% ipython --no-banner

In [1]: import numpy as np

In [2]: np.set_printoptions(suppress=True, linewidth=140)

In [3]: out = np.array([[5, 3], [5, 0]])

In [4]: F = np.tile(out, (2, 2))

In [5]: F
Out[5]: 
array([[5, 3, 5, 3],
       [5, 0, 5, 0],
       [5, 3, 5, 3],
       [5, 0, 5, 0]])

In [6]: # rows and columns are dependent

In [7]: np.round(np.linalg.norm(F, 2) / np.linalg.norm(F), 1)
Out[7]: np.float64(1.0)

In [8]: np.linalg.matrix_rank(F, rtol=0.1)
Out[8]: np.int64(2)

In [9]: np.linalg.cond(F) > 100
Out[9]: np.True_

In [10]: round(float(np.linalg.norm(F[1], 1)), 1), round(np.linalg.norm(F[1], np.inf), 1)
Out[10]: (10.0, np.float64(5.0))

In [11]: np.round(np.linalg.norm(F, "nuc"), 1)
Out[11]: np.float64(18.9)

In [12]: np.round(np.linalg.norm(F, axis=1), 1)
Out[12]: array([8.2, 7.1, 8.2, 7.1])

In [13]: np.round(np.linalg.norm(F, axis=0), 1)
Out[13]: array([10. ,  4.2, 10. ,  4.2])

In [14]: np.linalg.norm(F, axis=1).argmax()
Out[14]: np.int64(0)

In [15]: round(np.linalg.norm(F, 2), 1)
Out[15]: np.float64(14.8)

In [16]: cov = F.T @ F

In [17]: np.round(np.linalg.eigvalsh(cov)[::-1], 1) + 0
Out[17]: array([219.6,  16.4,   0. ,   0. ])

In [18]: np.allclose(cov, cov.T)
Out[18]: True

In [19]: u, v = F[2], F[1]

In [20]: u @ v
Out[20]: np.int64(50)

In [21]: p = (u @ v) / (u @ u) * u

In [22]: np.linalg.matrix_rank(np.outer(u, v))
Out[22]: np.int64(1)

In [23]: round(float((v - p) @ u), 1)
Out[23]: -0.0

In [24]: np.outer(u, v)
Out[24]: 
array([[25,  0, 25,  0],
       [15,  0, 15,  0],
       [25,  0, 25,  0],
       [15,  0, 15,  0]])

In [25]: X = np.loadtxt("layer17.csv", delimiter=",")

In [26]: X
Out[26]: 
array([[-1.,  0.,  0., -2., -2.,  0.,  0.,  0., -2., -2.],
       [ 0., -1., -2.,  0.,  0., -2., -2., -2.,  0.,  0.],
       [ 0., -2., -1.,  0.,  0., -2., -2., -2.,  0.,  0.],
       [-2.,  0.,  0., -1., -2.,  0.,  0.,  0., -2., -2.],
       [-2.,  0.,  0., -2., -1.,  0.,  0.,  0., -2., -2.],
       [ 0., -2., -2.,  0.,  0., -1., -2., -2.,  0.,  0.],
       [ 0., -2., -2.,  0.,  0., -2., -1., -2.,  0.,  0.],
       [ 0., -2., -2.,  0.,  0., -2., -2., -1.,  0.,  0.],
       [-2.,  0.,  0., -2., -2.,  0.,  0.,  0., -1., -2.],
       [-2.,  0.,  0., -2., -2.,  0.,  0.,  0., -2., -1.]])

In [27]: # 2 groups of indices that never mix

In [28]: X @ X
Out[28]: 
array([[17.,  0.,  0., 16., 16.,  0.,  0.,  0., 16., 16.],
       [ 0., 17., 16.,  0.,  0., 16., 16., 16.,  0.,  0.],
       [ 0., 16., 17.,  0.,  0., 16., 16., 16.,  0.,  0.],
       [16.,  0.,  0., 17., 16.,  0.,  0.,  0., 16., 16.],
       [16.,  0.,  0., 16., 17.,  0.,  0.,  0., 16., 16.],
       [ 0., 16., 16.,  0.,  0., 17., 16., 16.,  0.,  0.],
       [ 0., 16., 16.,  0.,  0., 16., 17., 16.,  0.,  0.],
       [ 0., 16., 16.,  0.,  0., 16., 16., 17.,  0.,  0.],
       [16.,  0.,  0., 16., 16.,  0.,  0.,  0., 17., 16.],
       [16.,  0.,  0., 16., 16.,  0.,  0.,  0., 16., 17.]])

In [29]: np.trace(X)
Out[29]: np.float64(-10.0)

In [30]: (X + X.T) / 2
Out[30]: 
array([[-1.,  0.,  0., -2., -2.,  0.,  0.,  0., -2., -2.],
       [ 0., -1., -2.,  0.,  0., -2., -2., -2.,  0.,  0.],
       [ 0., -2., -1.,  0.,  0., -2., -2., -2.,  0.,  0.],
       [-2.,  0.,  0., -1., -2.,  0.,  0.,  0., -2., -2.],
       [-2.,  0.,  0., -2., -1.,  0.,  0.,  0., -2., -2.],
       [ 0., -2., -2.,  0.,  0., -1., -2., -2.,  0.,  0.],
       [ 0., -2., -2.,  0.,  0., -2., -1., -2.,  0.,  0.],
       [ 0., -2., -2.,  0.,  0., -2., -2., -1.,  0.,  0.],
       [-2.,  0.,  0., -2., -2.,  0.,  0.,  0., -1., -2.],
       [-2.,  0.,  0., -2., -2.,  0.,  0.,  0., -2., -1.]])
